$ python3 -q
>>> import numpy as np
>>> from numpy import linalg as LA
>>> np.set_printoptions(precision=2, suppress=True, linewidth=200, legacy="1.25")
>>> def rnd(a):
...     return np.round(a, 2) + 0
... 
>>> J = np.load("run5.npy")
>>> J
array([[2.05, 0.  , 0.  , 1.  ],
       [1.  , 0.05, 3.  , 0.  ],
       [2.  , 0.  , 3.05, 1.  ],
       [2.  , 0.  , 0.  , 1.05]])
>>> left, sigma, VT = LA.svd(J)
>>> np.argmax(sigma[:-1] / (sigma[1:] + 1e-6)) + 1
3
>>> rnd(sigma)
array([5.18, 2.77, 0.31, 0.01])
>>> A2 = left[:, :3] @ np.diag(sigma[:3]) @ VT[:3]
>>> rnd(np.abs(J - A2).max())
0.0
>>> LA.matrix_rank(A2)
3
>>> rnd(LA.norm(J - A2, 2)), rnd(sigma[3])
(0.01, 0.01)
>>> LA.matrix_rank(J, rtol=0.05)
3
>>> LA.matrix_rank(J, rtol=0.1)
2
>>> rnd(np.abs(LA.svd(J)[2][-1]))
array([0.05, 0.99, 0.  , 0.1 ])
>>> LA.cond(J) > 100
True
>>> [round(float(x), 2) for x in LA.svd(J, compute_uv=False)[:3]]
[5.18, 2.77, 0.31]
>>> A2 = np.array([[2, 3, -1], [-2, 3, -3], [0, -1, -2], [1, 1, -1]])
>>> rnd(A2.T @ J.T)
array([[ 5.1 ,  1.9 ,  5.  ,  5.05],
       [ 7.15,  0.15,  3.95,  7.05],
       [-3.05, -7.15, -9.1 , -3.05]])
>>> np.vstack([J, A2.T]).shape
(7, 4)
>>> LA.matrix_rank(J @ A2)
3
>>> F = np.array([[0.72, 0.02, -0.02, 1.43],
...     [0.83, 0.0, 0.02, 1.69],
...     [-1.51, 0.0, 0.01, -3.03],
...     [-0.32, 0.04, 0.03, -0.7],
...     [-1.88, -0.02, -0.03, -3.83],
...     [0.5, -0.01, -0.01, 0.93],
...     [0.54, 0.0, 0.0, 1.08],
...     [0.64, 0.03, -0.03, 1.3],
...     [-0.5, -0.01, -0.01, -1.03],
...     [0.27, 0.0, 0.0, 0.61],
...     [0.69, 0.02, -0.02, 1.44],
...     [0.28, 0.0, 0.0, 0.52],
...     [-0.92, -0.01, 0.01, -1.84],
...     [0.06, -0.01, -0.01, 0.1],
...     [-0.76, -0.01, -0.04, -1.53]])
>>> F
array([[ 0.72,  0.02, -0.02,  1.43],
       [ 0.83,  0.  ,  0.02,  1.69],
       [-1.51,  0.  ,  0.01, -3.03],
       [-0.32,  0.04,  0.03, -0.7 ],
       [-1.88, -0.02, -0.03, -3.83],
       [ 0.5 , -0.01, -0.01,  0.93],
       [ 0.54,  0.  ,  0.  ,  1.08],
       [ 0.64,  0.03, -0.03,  1.3 ],
       [-0.5 , -0.01, -0.01, -1.03],
       [ 0.27,  0.  ,  0.  ,  0.61],
       [ 0.69,  0.02, -0.02,  1.44],
       [ 0.28,  0.  ,  0.  ,  0.52],
       [-0.92, -0.01,  0.01, -1.84],
       [ 0.06, -0.01, -0.01,  0.1 ],
       [-0.76, -0.01, -0.04, -1.53]])
>>> P = F @ LA.solve(F.T @ F, F.T)
>>> rnd(P @ F[:, 1])
array([ 0.02,  0.  ,  0.  ,  0.04, -0.02, -0.01,  0.  ,  0.03, -0.01,  0.  ,  0.02,  0.  , -0.01, -0.01, -0.01])
>>> rnd(np.diag(P))
array([0.23, 0.15, 0.31, 0.77, 0.49, 0.41, 0.04, 0.43, 0.06, 0.2 , 0.3 , 0.11, 0.13, 0.07, 0.31])
>>> rnd(LA.eigvalsh(P))
array([0., 0., 0., 0., 0., 0., 0., 0., 0., 0., 0., 1., 1., 1., 1.])
